$ python -q
>>> import numpy as np
>>> import numpy.linalg as la
>>> np.set_printoptions(suppress=True, linewidth=120)
>>> def tidy(a):
...     return np.round(a, 1) + 0
... 
>>> f = np.array([1, -3, 0])
>>> rng = np.random.default_rng(824462)
>>> mat = np.outer(rng.normal(size=11), f) + 0.3 * rng.normal(size=(11, 3))
>>> print(tidy(mat))
[[ 0.8 -2.4  0.2]
 [-0.7  1.5 -0.1]
 [ 0.7 -1.7  0.6]
 [ 1.8 -4.2 -0.4]
 [ 1.1 -2.6  0.2]
 [ 1.1 -3.5  0. ]
 [ 0.3  0.5 -0.1]
 [-0.1 -0.2 -0.6]
 [ 0.   1.7  0.2]
 [-0.5  1.1 -0.2]
 [ 0.8 -4.7 -0.3]]
>>> A2 = np.c_[mat[:, :2] @ np.array([[1, 1], [2, 2]]), np.array([-3, -3, -1, 3, 2, 0, -1, 2, -3, -1, -2])]
>>> print(tidy(A2))
[[-4.  -4.  -3. ]
 [ 2.3  2.3 -3. ]
 [-2.8 -2.8 -1. ]
 [-6.5 -6.5  3. ]
 [-4.  -4.   2. ]
 [-6.  -6.   0. ]
 [ 1.4  1.4 -1. ]
 [-0.5 -0.5  2. ]
 [ 3.4  3.4 -3. ]
 [ 1.8  1.8 -1. ]
 [-8.6 -8.6 -2. ]]
>>> print(tidy(la.lstsq(mat, A2[:, 0])[0]))
[1. 2. 0.]
>>> E = np.array([[2, 3, 3, 1], [2, 2, 3, 1], [1, 3, 2, 2], [6, 7, 9, 3]])
>>> print(tidy(la.norm(E, 1)), tidy(la.norm(E, np.inf)))
17.0 25.0
>>> print(tidy(la.norm(E[1], 1)), tidy(la.norm(E[1], np.inf)))
8.0 3.0
>>> print(E[1] @ E[0])
20
>>> print(tidy(la.norm(E) ** 2 / la.norm(E, 2) ** 2))
1.0
>>> print(tidy(la.norm(E, 2)))
15.2
>>> T = np.stack([E, -2 * E, E[::-1]])
>>> print(T.shape)
(3, 4, 4)
>>> rk = la.matrix_rank(E)
>>> print(rk)
3
>>> null = la.svd(E)[2][rk:].T
>>> print(la.matrix_rank(E.T @ E), la.matrix_rank(E @ E.T))
3 3
>>> print(tidy(E @ null))
[[0.]
 [0.]
 [0.]
 [0.]]
>>> print(tidy(null @ null.T))
[[ 0.6  0.  -0.5  0.2]
 [ 0.   0.   0.   0. ]
 [-0.5  0.   0.3 -0.1]
 [ 0.2  0.  -0.1  0. ]]
>>> A2 = E[0, 0] * E[1:] - np.outer(E[1:, 0], E[0])
>>> print(A2)
[[ 0 -2  0  0]
 [ 0  3  1  3]
 [ 0 -4  0  0]]
>>> print(la.matrix_rank(A2), la.matrix_rank(E))
2 3
>>> M = np.load("mat.npy")
>>> print(M)
[[1.  0.5 0.2 0.1]
 [0.5 1.  0.5 0.2]
 [0.2 0.5 1.  0.5]
 [0.1 0.2 0.5 1. ]]
>>> T = np.stack([M, 5 * M, M[::-1]])
>>> print(tidy(la.det(T)))
[  0.4 261.    0.4]
>>> print(tidy(np.einsum("bij,cij->bc", T, T)))
[[  5.7  28.4   3.2]
 [ 28.4 142.   16. ]
 [  3.2  16.    5.7]]
>>> print((T @ M.T).shape)
(3, 4, 4)
>>> print(T.sum(axis=0))
[[6.1 3.2 1.7 1.6]
 [3.2 6.5 4.  1.7]
 [1.7 4.  6.5 3.2]
 [1.6 1.7 3.2 6.1]]
>>> print(la.matrix_rank(T.reshape(3, -1)))
2
>>> print(la.matrix_rank(T))
[4 4 4]
>>> q, R = la.qr(mat)
>>> print(q.shape, R.shape)
(11, 3) (3, 3)
>>> print(tidy(abs(R[0, 0])), tidy(la.norm(mat[:, 0])))
2.9 2.9
>>> print(tidy(np.trace(q @ q.T)))
3.0
>>> vec = np.array([0, 2, 2, 2])
>>> h = np.maximum(M @ vec, 0)
>>> print(tidy(np.maximum(M @ (3 * vec), 0)))
[ 4.8 10.2 12.  10.2]
>>> print(np.maximum(M @ vec, 0) - np.maximum(-M @ vec, 0))
[1.6 3.4 4.  3.4]
>>> print(tidy(M.T @ h))
[4.4 6.9 7.7 6.2]
